$ python3 -q
>>> import numpy as np
>>> np.set_printoptions(suppress=True, linewidth=160)
>>> X = np.load("out13.npy")
>>> print(X)
[[-3 -1  0 -2 -5 -5  1 -1  5 -1  5  0 -3]
 [-1  1 -5  2 -3 -4  2 -1 -1 -1  0 -2  1]
 [ 4  1 -3  0 -3  1  2  3 -1  4 -4  1 -5]
 [ 4 -2 -3  0 -1  3 -2 -2 -2  1  2 -1  1]
 [-3  2  5  4 -1  4  5  0 -5  3 -2 -2 -4]
 [ 0  1 -2  0 -5 -2 -5 -4  1 -1  5  1  0]
 [-4  4  0  5  0 -1 -4 -1  5 -1  1 -1 -1]
 [ 4  1  1 -5  5 -3  3 -2 -5  5  1 -3  5]
 [-3 -3  5 -3  2 -3 -3  5 -1  1  1  5  5]
 [ 0 -4 15 -8  4  7 -5  2  8  2  5  6 -6]]
>>> # rank 9
>>> Uu, sigma, Vh = np.linalg.svd(X)
>>> print(np.argmax(sigma[:-1] / (sigma[1:] + 1e-6)) + 1)
9
>>> Y = Uu[:, :9] @ np.diag(sigma[:9]) @ Vh[:9]
>>> print(Y.round(2) + 0)
[[-3. -1.  0. -2. -5. -5.  1. -1.  5. -1.  5.  0. -3.]
 [-1.  1. -5.  2. -3. -4.  2. -1. -1. -1.  0. -2.  1.]
 [ 4.  1. -3.  0. -3.  1.  2.  3. -1.  4. -4.  1. -5.]
 [ 4. -2. -3.  0. -1.  3. -2. -2. -2.  1.  2. -1.  1.]
 [-3.  2.  5.  4. -1.  4.  5.  0. -5.  3. -2. -2. -4.]
 [ 0.  1. -2.  0. -5. -2. -5. -4.  1. -1.  5.  1.  0.]
 [-4.  4.  0.  5.  0. -1. -4. -1.  5. -1.  1. -1. -1.]
 [ 4.  1.  1. -5.  5. -3.  3. -2. -5.  5.  1. -3.  5.]
 [-3. -3.  5. -3.  2. -3. -3.  5. -1.  1.  1.  5.  5.]
 [ 0. -4. 15. -8.  4.  7. -5.  2.  8.  2.  5.  6. -6.]]
>>> print(np.round(np.linalg.norm(X - Y, 2), 2), round(float(sigma[9]), 2))
0.0 0.0
>>> print(np.unique(X.round(6), axis=0).shape)
(10, 13)
>>> print(np.abs(np.diag(np.linalg.qr(X)[1])) > 1e-9)
[ True  True  True  True  True  True  True  True  True False]
>>> print(np.allclose(X[:-1].T @ np.linalg.lstsq(X[:-1].T, X[-1])[0], X[-1]))
True
>>> m1 = np.load("x.npy")
>>> print(m1)
[[ 2. -2.  0.  0.  1. -1. -2. -1.  0. -1.  1.]
 [ 0.  1.  2.  2.  2.  2.  0.  0.  0.  1.  1.]
 [ 2.  2.  2. -1. -2.  1.  2. -2. -1. -2. -2.]
 [-2.  2.  1.  0. -2.  2.  1.  1.  1.  1.  0.]
 [ 2. -2. -2. -2.  1. -1.  0. -1. -1.  0. -1.]
 [ 0.  0.  0.  0.  0. -3.  0.  1. -3. -3.  3.]
 [ 0.  0.  0.  0.  0.  3.  1.  2. -1.  0. -2.]
 [ 0.  0.  0.  0.  0.  1. -2.  1.  2.  0.  2.]
 [ 0.  0.  0.  0.  0. -1. -3. -1.  1.  2.  0.]
 [ 0.  0.  0.  0.  0. -1. -1.  3.  0. -3.  2.]
 [ 0.  0.  0.  0.  0. -3.  1.  3. -2.  0. -2.]]
>>> vec = np.array([9, 3, -6, 2, 6, -4, 4, 9, -8, -9, -8])
>>> print(m1 * vec)
[[ 18.  -6.  -0.   0.   6.   4.  -8.  -9.  -0.   9.  -8.]
 [  0.   3. -12.   4.  12.  -8.   0.   0.  -0.  -9.  -8.]
 [ 18.   6. -12.  -2. -12.  -4.   8. -18.   8.  18.  16.]
 [-18.   6.  -6.   0. -12.  -8.   4.   9.  -8.  -9.  -0.]
 [ 18.  -6.  12.  -4.   6.   4.   0.  -9.   8.  -0.   8.]
 [  0.   0.  -0.   0.   0.  12.   0.   9.  24.  27. -24.]
 [  0.   0.  -0.   0.   0. -12.   4.  18.   8.  -0.  16.]
 [  0.   0.  -0.   0.   0.  -4.  -8.   9. -16.  -0. -16.]
 [  0.   0.  -0.   0.   0.   4. -12.  -9.  -8. -18.  -0.]
 [  0.   0.  -0.   0.   0.   4.  -4.  27.  -0.  27. -16.]
 [  0.   0.  -0.   0.   0.  12.   4.  27.  16.  -0.  16.]]
>>> print((m1 * vec).sum(axis=1))
[  6. -18.  26. -42.  37.  48.  34. -35. -43.  38.  75.]
>>> print(m1 @ np.eye(11)[1])
[-2.  1.  2.  2. -2.  0.  0.  0.  0.  0.  0.]
>>> F = np.load("data.npy")
>>> print(F)
[[  4   5   6   7   8   9  10  11  12]
 [ 13  14  15  16  17  18  19  20  21]
 [ 22  23  24  25  26  27  28  29  30]
 [ 31  32  33  34  35  36  37  38  39]
 [ 40  41  42  43  44  45  46  47  48]
 [ 49  50  51  52  53  54  55  56  57]
 [ 58  59  60  61  62  63  64  65  66]
 [ 67  68  69  70  71  72  73  74  75]
 [ 76  77  78  79  80  81  82  83  84]
 [ 85  86  87  88  89  90  91  92  93]
 [ 94  95  96  97  98  99 100 101 102]
 [103 104 105 106 107 108 109 110 111]
 [112 113 114 115 116 117 118 119 120]
 [121 122 123 124 125 126 127 128 129]
 [130 131 132 133 134 135 136 137 138]]
>>> print(np.unique(F.round(6), axis=0).shape)
(15, 9)
>>> print(round(np.trace(np.linalg.pinv(F) @ F), 2))
2.0
>>> print(np.allclose(F[:-1].T @ np.linalg.lstsq(F[:-1].T, F[-1])[0], F[-1]))
True
>>> print(np.argsort(-np.linalg.norm(F, axis=0).round(6), kind="stable")[:3])
[8 7 6]
>>> print(np.linalg.matrix_rank(F, rtol=0.1))
1
>>> print([round(float(x), 2) for x in np.linalg.svd(F, compute_uv=False)[:3]])
[940.93, 14.4, 0.0]
>>> Uu, sigma, Vh = np.linalg.svd(F)
>>> print(np.argmax(sigma[:-1] / (sigma[1:] + 1e-6)) + 1)
2
>>> Y = Uu[:, :2] @ np.diag(sigma[:2]) @ Vh[:2]
>>> print(round(float(np.abs(F - Y).max()), 2))
0.0
>>> print(Y.round(2))
[[  4.   5.   6.   7.   8.   9.  10.  11.  12.]
 [ 13.  14.  15.  16.  17.  18.  19.  20.  21.]
 [ 22.  23.  24.  25.  26.  27.  28.  29.  30.]
 [ 31.  32.  33.  34.  35.  36.  37.  38.  39.]
 [ 40.  41.  42.  43.  44.  45.  46.  47.  48.]
 [ 49.  50.  51.  52.  53.  54.  55.  56.  57.]
 [ 58.  59.  60.  61.  62.  63.  64.  65.  66.]
 [ 67.  68.  69.  70.  71.  72.  73.  74.  75.]
 [ 76.  77.  78.  79.  80.  81.  82.  83.  84.]
 [ 85.  86.  87.  88.  89.  90.  91.  92.  93.]
 [ 94.  95.  96.  97.  98.  99. 100. 101. 102.]
 [103. 104. 105. 106. 107. 108. 109. 110. 111.]
 [112. 113. 114. 115. 116. 117. 118. 119. 120.]
 [121. 122. 123. 124. 125. 126. 127. 128. 129.]
 [130. 131. 132. 133. 134. 135. 136. 137. 138.]]
>>> print(round(np.linalg.norm(F - Y, 2), 2), round(float(sigma[2]), 2))
0.0 0.0
